% python3 -q
>>> import numpy as np
>>> np.set_printoptions(precision=2, suppress=True, linewidth=200)
>>> J = np.array([[-3.0, 1.0, 0.0, 0.0, 0.0, 0.0],
...     [0.0, -3.0, 1.0, 0.0, 0.0, 0.0],
...     [0.0, 0.0, -3.0, 1.0, 0.0, 0.0],
...     [0.0, 0.0, 0.0, -3.0, 1.0, 0.0],
...     [0.0, 0.0, 0.0, 0.0, -3.0, 1.0],
...     [0.0, 0.0, 0.0, 0.0, 0.0, -3.0]])
>>> # triangular
>>> M2 = J / np.sqrt((J ** 2).mean(axis=1, keepdims=True))
>>> np.linalg.matrix_rank(M2) == np.linalg.matrix_rank(J)
np.True_
>>> np.linalg.matrix_rank(J - J.mean(axis=1, keepdims=True))
np.int64(5)
>>> M2[1]
array([ 0.  , -2.32,  0.77,  0.  ,  0.  ,  0.  ])
>>> w1 = np.array([[2, 0, 2, 1, 2],
...     [3, 1, 1, 0, 0],
...     [3, 2, 3, 1, 3],
...     [2, 0, 1, 3, 2],
...     [1, 1, 0, 1, 2],
...     [0, 0, 3, 1, 2]])
>>> beta = np.array([-2, 0, -3, 2, -2])
>>> hid = np.maximum(J @ w1 + beta, 0)
>>> np.linalg.matrix_rank(hid)
np.int64(3)
>>> cent = np.array([[3, 3, -3], [-3, 1, -3], [-3, 0, 3], [-3, 3, 1], [2, 0, 0]])
>>> w1 @ cent
array([[ 1,  9,  1],
       [ 3, 10, -9],
       [-3, 14, -5],
       [-2, 15,  0],
       [ 1,  7, -5],
       [-8,  3, 10]])
>>> M2 = np.array([[0, 1, 3, 3, 1, 1, 2, 0],
...     [0, 3, 0, 3, 3, 0, 2, 3],
...     [3, 2, 0, 3, 3, 3, 3, 1],
...     [0, 2, 0, 1, 3, 3, 0, 0],
...     [3, 0, 1, 3, 1, 0, 0, 0],
...     [3, 3, 2, 1, 2, 0, 1, 0],
...     [0, 3, 3, 1, 0, 0, 1, 2],
...     [0, 3, 3, 3, 2, 0, 2, 1]])
>>> A = M2 - M2.T
>>> A
array([[ 0,  1,  0,  3, -2, -2,  2,  0],
       [-1,  0, -2,  1,  3, -3, -1,  0],
       [ 0,  2,  0,  3,  2,  1,  0, -2],
       [-3, -1, -3,  0,  0,  2, -1, -3],
       [ 2, -3, -2,  0,  0, -2,  0, -2],
       [ 2,  3, -1, -2,  2,  0,  1,  0],
       [-2,  1,  0,  1,  0, -1,  0,  0],
       [ 0,  0,  2,  3,  2,  0,  0,  0]])
>>> U, sv, VT = np.linalg.svd(A, full_matrices=False)
>>> (sv > 1e-8).sum()
np.int64(8)
>>> np.round(VT @ VT.T, 2) + 0
array([[1., 0., 0., 0., 0., 0., 0., 0.],
       [0., 1., 0., 0., 0., 0., 0., 0.],
       [0., 0., 1., 0., 0., 0., 0., 0.],
       [0., 0., 0., 1., 0., 0., 0., 0.],
       [0., 0., 0., 0., 1., 0., 0., 0.],
       [0., 0., 0., 0., 0., 1., 0., 0.],
       [0., 0., 0., 0., 0., 0., 1., 0.],
       [0., 0., 0., 0., 0., 0., 0., 1.]])
>>> sv
array([6.52, 6.52, 5.43, 5.43, 3.82, 3.82, 0.61, 0.61])
>>> print(sv / sv[0])
[1.   1.   0.83 0.83 0.59 0.59 0.09 0.09]
>>> np.round(U.T @ A @ VT.T, 2) + 0
array([[6.52, 0.  , 0.  , 0.  , 0.  , 0.  , 0.  , 0.  ],
       [0.  , 6.52, 0.  , 0.  , 0.  , 0.  , 0.  , 0.  ],
       [0.  , 0.  , 5.43, 0.  , 0.  , 0.  , 0.  , 0.  ],
       [0.  , 0.  , 0.  , 5.43, 0.  , 0.  , 0.  , 0.  ],
       [0.  , 0.  , 0.  , 0.  , 3.82, 0.  , 0.  , 0.  ],
       [0.  , 0.  , 0.  , 0.  , 0.  , 3.82, 0.  , 0.  ],
       [0.  , 0.  , 0.  , 0.  , 0.  , 0.  , 0.61, 0.  ],
       [0.  , 0.  , 0.  , 0.  , 0.  , 0.  , 0.  , 0.61]])
>>> rng = np.random.default_rng(601280)
>>> idx = rng.permutation(8)
>>> idx
array([5, 3, 4, 0, 7, 2, 6, 1])
>>> M2 = A[idx][:, idx]
>>> np.round(np.linalg.det(M2), 2), round(np.linalg.det(A[idx]), 2)
(np.float64(6724.0), np.float64(6724.0))
>>> np.allclose(M2, A)
False
>>> np.sort(np.abs(np.linalg.eigvals(M2)))
array([0.61, 0.61, 3.82, 3.82, 5.43, 5.43, 6.52, 6.52])
>>> np.diag(M2)
array([0, 0, 0, 0, 0, 0, 0, 0])
>>> print(M2)
[[ 0 -2  2  2  0 -1  1  3]
 [ 2  0  0 -3 -3 -3 -1 -1]
 [-2  0  0  2 -2 -2  0 -3]
 [-2  3 -2  0  0  0  2  1]
 [ 0  3  2  0  0  2  0  0]
 [ 1  3  2  0 -2  0  0  2]
 [-1  1  0 -2  0  0  0  1]
 [-3  1  3 -1  0 -2 -1  0]]
>>> print(np.trace(M2))
0
>>> idx = rng.permutation(8)
>>> M2 = A[:, idx] * rng.choice([-1, 1], 8)
>>> M2
array([[ 0, -2,  0, -3, -2,  0,  2, -1],
       [ 0, -3,  2, -1,  1,  1, -3,  0],
       [-2,  1,  0, -3,  0,  0, -2, -2],
       [-3,  2,  3,  0,  1,  3,  0,  1],
       [-2, -2,  2,  0,  0, -2,  0,  3],
       [ 0,  0,  1,  2, -1, -2, -2, -3],
       [ 0, -1,  0, -1,  0,  2,  0, -1],
       [ 0,  0, -2, -3,  0,  0, -2,  0]])
>>> U, _, VT = np.linalg.svd(A.T @ M2)
>>> np.round(U @ VT, 2) + 0
array([[ 0.,  0.,  0.,  0.,  0., -1.,  0.,  0.],
       [ 0.,  0.,  0.,  0.,  0.,  0.,  0., -1.],
       [ 0.,  0., -1.,  0.,  0.,  0.,  0.,  0.],
       [ 0.,  0.,  0., -1.,  0.,  0.,  0.,  0.],
       [ 0.,  0.,  0.,  0.,  0.,  0., -1.,  0.],
       [ 0.,  1.,  0.,  0.,  0.,  0.,  0.,  0.],
       [ 0.,  0.,  0.,  0., -1.,  0.,  0.,  0.],
       [ 1.,  0.,  0.,  0.,  0.,  0.,  0.,  0.]])
>>> idx
array([7, 5, 2, 3, 6, 0, 4, 1])
>>> W0 = np.load("block14.npy")
>>> W0
array([[14.7 , -1.63,  9.46],
       [11.2 , 11.81, -9.48],
       [-6.86, 13.55,  9.63]])
>>> O, evecs = np.linalg.qr(J[:, :1])[0], np.linalg.qr(J[:, 1:])[0]
>>> sv = np.linalg.svd(O.T @ evecs, compute_uv=False)
>>> round(np.linalg.norm(O @ O.T - evecs @ evecs.T, 2), 2)
np.float64(1.0)
>>> sv
array([0.33])
>>> M2 = W0 / np.sqrt((W0 ** 2).mean(axis=1, keepdims=True))
>>> np.linalg.matrix_rank(M2) == np.linalg.matrix_rank(W0)
np.True_
>>> M2 = np.array([[0, -5, -9, 7, 3, 7],
...     [-8, 5, -4, -2, -8, 1],
...     [3, 3, 2, 3, -2, -5],
...     [-3, 9, -5, 3, -4, 5],
...     [-2, -1, 3, 1, -6, -6],
...     [9, -6, -1, 0, -5, -5]])
>>> cent = np.array([[3]])
>>> M = np.block([[M2, np.zeros((6, 1))], [np.zeros((1, 6)), cent]])
>>> print(M)
[[ 0. -5. -9.  7.  3.  7.  0.]
 [-8.  5. -4. -2. -8.  1.  0.]
 [ 3.  3.  2.  3. -2. -5.  0.]
 [-3.  9. -5.  3. -4.  5.  0.]
 [-2. -1.  3.  1. -6. -6.  0.]
 [ 9. -6. -1.  0. -5. -5.  0.]
 [ 0.  0.  0.  0.  0.  0.  3.]]
>>> x0 = np.array([3, -3, -3, 1, 3, 2, -3])
>>> np.linalg.norm(M @ x0) <= np.linalg.norm(M, 2) * np.linalg.norm(x0) + 1e-9
np.True_
>>> M @ (2 * x0)
array([ 144., -102.,  -38.,  -40.,  -82.,   46.,  -18.])
>>> w1 = np.array([[1, 2, 0, 1, 2],
...     [1, 0, 2, 1, 0],
...     [0, 2, 1, 1, 0],
...     [1, 0, 1, 2, 0],
...     [2, 1, 0, 0, 0],
...     [1, 2, 1, 1, 0],
...     [2, 2, 1, 0, 2]])
>>> beta = np.array([0, -1, -1, -2, -1])
>>> hid = np.maximum(M @ w1 + beta, 0)
>>> (hid > 0).astype(int)
array([[1, 0, 0, 1, 0],
       [0, 0, 1, 0, 0],
       [0, 0, 1, 1, 1],
       [1, 0, 1, 1, 0],
       [0, 0, 0, 0, 0],
       [0, 0, 0, 0, 1],
       [1, 1, 1, 0, 1]])
>>> (hid > 0).mean(axis=0)
array([0.43, 0.14, 0.57, 0.43, 0.43])
>>> cent = np.array([[2, 5, -3], [7, 4, 1], [0, 6, 1], [5, -1, 4], [6, 9, 9]])
>>> hid @ cent
array([[ 55.,  70., -25.],
       [  0.,  24.,   4.],
       [ 65.,  68.,  78.],
       [ 62., 140.,  42.],
       [  0.,   0.,   0.],
       [102., 153., 153.],
       [ 77., 107.,  34.]])
>>> w1 @ cent
array([[33, 30, 21],
       [ 7, 16,  3],
       [19, 13,  7],
       [12,  9,  6],
       [11, 14, -5],
       [21, 18,  4],
       [30, 42, 15]])
>>> print((hid @ cent).round(6).argmax(axis=1))
[1 1 2 1 0 1 1]
>>> E = np.loadtxt("x.csv", delimiter=",")
>>> E
array([[ -0.91,   1.13,  -2.08,   2.05,   1.84,   1.39,  -1.03,  -1.4 ,   2.5 ],
       [ -5.14,  -2.  ,   0.99,   7.41,  -0.05,   3.39,   3.6 ,  -3.2 ,  -0.76],
       [ -6.11,  -8.48,  10.  ,   5.52,  -8.35,   1.39,  12.37,  -1.6 , -14.44]])
>>> def softmax(z):
...     e = np.exp(z - z.max(axis=-1, keepdims=True))
...     return e / e.sum(axis=-1, keepdims=True)
... 
>>> softmax(E).sum(axis=1)
array([1., 1., 1.])
>>> print(np.round(softmax(E[2] + -3), 2) + 0)
[0.   0.   0.09 0.   0.   0.   0.91 0.   0.  ]
>>> np.round(softmax(E[2]), 2) + 0
array([0.  , 0.  , 0.09, 0.  , 0.  , 0.  , 0.91, 0.  , 0.  ])
>>> scores = E @ E.T / np.sqrt(9)
>>> print(np.round(softmax(scores), 2) + 0)
[[0.89 0.11 0.  ]
 [0.   0.   1.  ]
 [0.   0.   1.  ]]
>>> np.round(softmax(scores + np.triu(np.full(scores.shape, -np.inf), 1)), 2) + 0
array([[1., 0., 0.],
       [0., 1., 0.],
       [0., 0., 1.]])
>>> softmax(scores)[2] @ E
array([ -6.11,  -8.48,  10.  ,   5.52,  -8.35,   1.39,  12.37,  -1.6 , -14.44])
>>> x0 = np.array([0, 0, -3, -2, -3, 1, -2, -2, 1])
>>> np.einsum("ij,j->i", E, x0)
array([  5.37, -15.81, -50.58])
>>> E @ x0
array([  5.37, -15.81, -50.58])
>>> (E @ x0).argmax()
np.int64(0)
>>> print(np.linalg.norm(E @ x0) <= np.linalg.norm(E, 2) * np.linalg.norm(x0) + 1e-9)
True
>>> r0 = np.array([1, 2, 3, 3, 0, 0]) + 0.5
>>> F = np.outer(r0, r0) / (r0 @ r0)
>>> print(F)
[[0.07 0.11 0.16 0.16 0.02 0.02]
 [0.11 0.19 0.26 0.26 0.04 0.04]
 [0.16 0.26 0.37 0.37 0.05 0.05]
 [0.16 0.26 0.37 0.37 0.05 0.05]
 [0.02 0.04 0.05 0.05 0.01 0.01]
 [0.02 0.04 0.05 0.05 0.01 0.01]]
>>> x0 = np.array([5, 4, 5, 2, 0, 3])
>>> h = np.maximum(F @ x0, 0)
>>> np.flatnonzero(h > 1e-9)
array([0, 1, 2, 3, 4, 5])
>>> np.tanh(F @ x0)
array([0.96, 1.  , 1.  , 1.  , 0.57, 0.57])
